% python3 -q
>>> import numpy as np
>>> from numpy import linalg as LA
>>> np.set_printoptions(suppress=True, linewidth=160)
>>> W0 = np.load("run13.npy")
>>> W0
array([[ 4, -2,  4,  8,  3,  1],
       [ 9, -7, -8,  5,  1, -2],
       [ 2, -8, -9,  9, -7, -1],
       [ 7,  2, -9, -9,  6, -5],
       [ 0, -3,  0,  8,  1,  8],
       [ 6,  2, -7, -2,  8,  5],
       [-3,  0,  2,  5, -5, -6],
       [-2,  6, -7,  9, -8,  2],
       [-1, -8,  8,  6,  0,  0],
       [-5,  5, 12,  3,  2,  3]])
>>> B = np.c_[W0[:, :2] @ np.array([[-4, -6], [9, 4]]), np.array([-5, 0, 0, -5, 3, -1, -3, -5, 0, -3])]
>>> B
array([[-34, -32,  -5],
       [-99, -82,   0],
       [-80, -44,   0],
       [-10, -34,  -5],
       [-27, -12,   3],
       [ -6, -28,  -1],
       [ 12,  18,  -3],
       [ 62,  36,  -5],
       [-68, -26,   0],
       [ 65,  50,  -3]])
>>> np.round(LA.norm(LA.qr(W0)[0].T @ B, axis=0) ** 2 / ((B ** 2).sum(axis=0) + 1e-12), 2)
array([1.  , 1.  , 0.85])
>>> np.round(LA.lstsq(W0, B[:, 0])[0], 2) + 0
array([-4.,  9.,  0.,  0.,  0.,  0.])
>>> LA.matrix_rank(B)
np.int64(3)
>>> np.round(LA.norm(B - W0 @ LA.lstsq(W0, B)[0], axis=0), 2) + 0
array([0.  , 0.  , 3.96])
>>> LA.matrix_rank(np.c_[W0, B])
np.int64(7)
>>> feats = np.loadtxt("x.csv", delimiter=",")
>>> feats
array([[-1.1,  1.6,  0.2, -0.5,  0.3,  1.1,  0.1, -0.1, -0.2],
       [-0.8, -1.2, -1.2,  0.1, -0.3,  0.1, -1.1,  0. , -0.1],
       [ 0.4,  0.6,  1.2,  0.2, -1. , -1. , -0.3, -0.1,  0.6],
       [ 0. ,  1.9,  1.4, -0.2,  0.6,  1.1, -0.6, -1.7, -0.2]])
>>> B = feats / LA.norm(feats, axis=1, keepdims=True)
>>> cov = B @ B.T
>>> cov[2].round(2)
array([-0.18, -0.43,  1.  ,  0.19])
>>> np.argwhere(np.triu(np.abs(cov) > 0.95, 1))
array([], shape=(0, 2), dtype=int64)
>>> (cov - 2 * np.eye(4)).round(6).argmax(axis=1)
array([3, 0, 3, 0])
>>> np.round(LA.norm(B, axis=1), 2)
array([1., 1., 1., 1.])
>>> ang = np.radians(180)
>>> R = np.eye(9)
>>> R[7, 7] = R[1, 1] = np.cos(ang)
>>> R[7, 1], R[1, 7] = -np.sin(ang), np.sin(ang)
>>> R.round(2) + 0
array([[ 1.,  0.,  0.,  0.,  0.,  0.,  0.,  0.,  0.],
       [ 0., -1.,  0.,  0.,  0.,  0.,  0.,  0.,  0.],
       [ 0.,  0.,  1.,  0.,  0.,  0.,  0.,  0.,  0.],
       [ 0.,  0.,  0.,  1.,  0.,  0.,  0.,  0.,  0.],
       [ 0.,  0.,  0.,  0.,  1.,  0.,  0.,  0.,  0.],
       [ 0.,  0.,  0.,  0.,  0.,  1.,  0.,  0.,  0.],
       [ 0.,  0.,  0.,  0.,  0.,  0.,  1.,  0.,  0.],
       [ 0.,  0.,  0.,  0.,  0.,  0.,  0., -1.,  0.],
       [ 0.,  0.,  0.,  0.,  0.,  0.,  0.,  0.,  1.]])
>>> B = feats @ R.T
>>> np.allclose(LA.norm(feats, axis=1), LA.norm(B, axis=1))
True
>>> np.allclose(feats @ feats.T, B @ B.T)
True
>>> B.round(2) + 0
array([[-1.1, -1.6,  0.2, -0.5,  0.3,  1.1,  0.1,  0.1, -0.2],
       [-0.8,  1.2, -1.2,  0.1, -0.3,  0.1, -1.1,  0. , -0.1],
       [ 0.4, -0.6,  1.2,  0.2, -1. , -1. , -0.3,  0.1,  0.6],
       [ 0. , -1.9,  1.4, -0.2,  0.6,  1.1, -0.6,  1.7, -0.2]])
>>> B = np.array([[0, 1, 1],
...     [0, 1, 0],
...     [2, 1, 0],
...     [1, 3, 3],
...     [3, 1, 3],
...     [3, 0, 3],
...     [3, 1, 3],
...     [2, 1, 1],
...     [0, 3, 0]])
>>> np.round(np.einsum("ij,ij->i", feats, feats), 2)
array([ 5.42,  4.85,  4.46, 10.47])
>>> np.vstack([feats, B.T]).shape
(7, 9)
>>> LA.matrix_rank(np.vstack([feats, B.T]))
np.int64(7)
>>> Uu, sig, VT = LA.svd(feats, full_matrices=False)
>>> np.round(Uu.T @ Uu, 2) + 0
array([[1., 0., 0., 0.],
       [0., 1., 0., 0.],
       [0., 0., 1., 0.],
       [0., 0., 0., 1.]])
>>> Uu.shape, sig.shape, VT.shape
((4, 4), (4,), (4, 9))
>>> (sig > 1e-8).sum()
np.int64(4)
>>> np.round(np.cumsum(sig ** 2) / np.sum(sig ** 2), 2)
array([0.59, 0.84, 0.94, 1.  ])
>>> np.round(sig / sig[0], 2)
array([1.  , 0.64, 0.41, 0.32])
>>> np.allclose(Uu * sig @ VT, feats)
True
>>> np.abs(Uu[:, 0]).round(6).argmax()
np.int64(3)
>>> np.round(VT @ VT.T, 2) + 0
array([[1., 0., 0., 0.],
       [0., 1., 0., 0.],
       [0., 0., 1., 0.],
       [0., 0., 0., 1.]])
>>> sig.round(2)
array([3.87, 2.48, 1.58, 1.25])
>>> np.round(np.abs(VT[0]), 2)
array([0.04, 0.71, 0.46, 0.1 , 0.15, 0.32, 0.02, 0.37, 0.04])
>>> np.round(Uu.T @ feats @ VT.T, 2) + 0
array([[3.87, 0.  , 0.  , 0.  ],
       [0.  , 2.48, 0.  , 0.  ],
       [0.  , 0.  , 1.58, 0.  ],
       [0.  , 0.  , 0.  , 1.25]])
>>> r0, r1 = feats[1], feats[3]
>>> r0 @ r1
np.float64(-3.37)
>>> pr = (r0 @ r1) / (r0 @ r0) * r0
>>> LA.matrix_rank(np.outer(r0, r1))
np.int64(1)
>>> pr.round(2)
array([ 0.56,  0.83,  0.83, -0.07,  0.21, -0.07,  0.76, -0.  ,  0.07])
>>> A = np.loadtxt("layer3.csv", delimiter=",")
>>> A
array([[ 0.8, -0.6,  1.4, -0.7,  0.6],
       [-0.7, -1.1, -1. , -0.5,  0.2],
       [-0.3, -3.3, -2.4,  4.5, -3.3],
       [ 0.9, -0.1, -0.4, -0.2,  0.2],
       [ 0.1, -0.4,  0.1, -1.5, -1. ],
       [ 0.9,  0.8, -0.5, -0.9, -0.5],
       [ 0.2,  0.6,  1.8, -0.1, -1.1],
       [ 0.3,  0.3, -0.9, -0.1,  1.3],
       [ 0.8,  0.4,  0.6, -0.6, -0.2],
       [ 1.2, -1.2, -0.3, -0.2, -0.1],
       [ 0. ,  0.1,  1.5,  0.3, -0.3],
       [ 0.4,  0.8, -0.4,  0.8, -0.1],
       [ 0.4,  0.3,  0.3, -2.7,  0.9],
       [ 1.4,  0.1, -1.9,  1.2,  0.2],
       [-0.4, -0.2,  0.1, -0.2,  1.2],
       [ 1.1, -0.6, -1.5,  0.4, -0.5],
       [-0.2,  1.2, -0.6, -0.7, -0.5],
       [ 0.2, -0.8,  0.2,  0.9, -1. ],
       [ 0.2,  0.8, -0.6,  1. ,  0.3],
       [-2. ,  0. ,  1.1,  1.1,  1.4],
       [ 0.9, -0.6, -0.4,  0.2, -2.3],
       [-0.8,  0.2, -0.2,  0.1, -0.7],
       [-0.3,  1.2, -1.3, -0.8, -1.2],
       [-1.8,  1.1, -0.5, -1. ,  0.1],
       [ 1.5,  0.2,  1.3, -1.8,  0. ],
       [ 0.2,  0.8, -0.7, -0.4, -0.2],
       [ 1.8,  1.4, -1.2,  1.1,  0.4],
       [ 0.9, -1. ,  0.6, -0.9,  1.3],
       [-1.4,  1.6,  1.3, -1. , -0.4]])
>>> basis = A[[8, 5]].astype(float)
>>> for _ in range(4):
...     lab = LA.norm(A[:, None] - basis, axis=-1).argmin(axis=1)
...     basis = np.array([A[lab == j].mean(axis=0) for j in range(2)])
... 
>>> lab
array([0, 1, 1, 1, 0, 1, 0, 1, 0, 1, 0, 1, 0, 1, 0, 1, 1, 1, 1, 0, 1, 1, 1, 0, 0, 1, 1, 0, 0])
>>> np.abs(basis[1] - basis[0]).argmax()
np.int64(2)
>>> B = np.c_[A[:, :3] @ np.array([[9, 6, 1], [-5, 5, -7], [-9, -3, 6]]), np.array([2, -3, -1, -3, -1, 3, 3, 2, -1, -1, 2, 2, 1, 3, 1, 0, 1, 1, -2, 3, 1, 1, 2, -1, 3, 3, -1, 3, 3])]
>>> B.round(2)
array([[ -2.4,  -2.4,  13.4,   2. ],
       [  8.2,  -6.7,   1. ,  -3. ],
       [ 35.4, -11.1,   8.4,  -1. ],
       [ 12.2,   6.1,  -0.8,  -3. ],
       [  2. ,  -1.7,   3.5,  -1. ],
       [  8.6,  10.9,  -7.7,   3. ],
       [-17.4,  -1.2,   6.8,   3. ],
       [  9.3,   6. ,  -7.2,   2. ],
       [ -0.2,   5. ,   1.6,  -1. ],
       [ 19.5,   2.1,   7.8,  -1. ],
       [-14. ,  -4. ,   8.3,   2. ],
       [  3.2,   7.6,  -7.6,   2. ],
       [ -0.6,   3. ,   0.1,   1. ],
       [ 29.2,  14.6, -10.7,   3. ],
       [ -3.5,  -3.7,   1.6,   1. ],
       [ 26.4,   8.1,  -3.7,   0. ],
       [ -2.4,   6.6, -12.2,   1. ],
       [  4. ,  -3.4,   7. ,   1. ],
       [  3.2,   7. ,  -9. ,  -2. ],
       [-27.9, -15.3,   4.6,   3. ],
       [ 14.7,   3.6,   2.7,   1. ],
       [ -6.4,  -3.2,  -3.4,   1. ],
       [  3. ,   8.1, -16.5,   2. ],
       [-17.2,  -3.8, -12.5,  -1. ],
       [  0.8,   6.1,   7.9,   3. ],
       [  4.1,   7.3,  -9.6,   3. ],
       [ 20. ,  21.4, -15.2,  -1. ],
       [  7.7,  -1.4,  11.5,   3. ],
       [-32.3,  -4.3,  -4.8,   3. ]])
>>> np.round(LA.lstsq(A, B[:, 0])[0], 2) + 0
array([ 9., -5., -9.,  0.,  0.])
>>> LA.matrix_rank(np.c_[A, B])
np.int64(6)
>>> cen = A - A.mean(axis=0)
>>> vecs = LA.svd(cen)[2][:1]
>>> B = cen - cen @ vecs.T @ vecs
>>> LA.norm(B, axis=1).round(6).argmax()
np.int64(19)
>>> np.round(np.cov(cen @ vecs.T, rowvar=False), 2)
np.float64(2.67)
>>> np.round(np.diag(vecs.T @ vecs), 2) + 0
array([0.  , 0.16, 0.18, 0.49, 0.16])
>>> np.round((cen @ vecs.T).std(axis=0), 2)
array([1.61])
>>> np.round(B.std(axis=0), 2)
array([0.92, 0.75, 0.77, 0.55, 0.78])
>>> round(float(LA.norm(B) / LA.norm(cen)), 2)
0.73
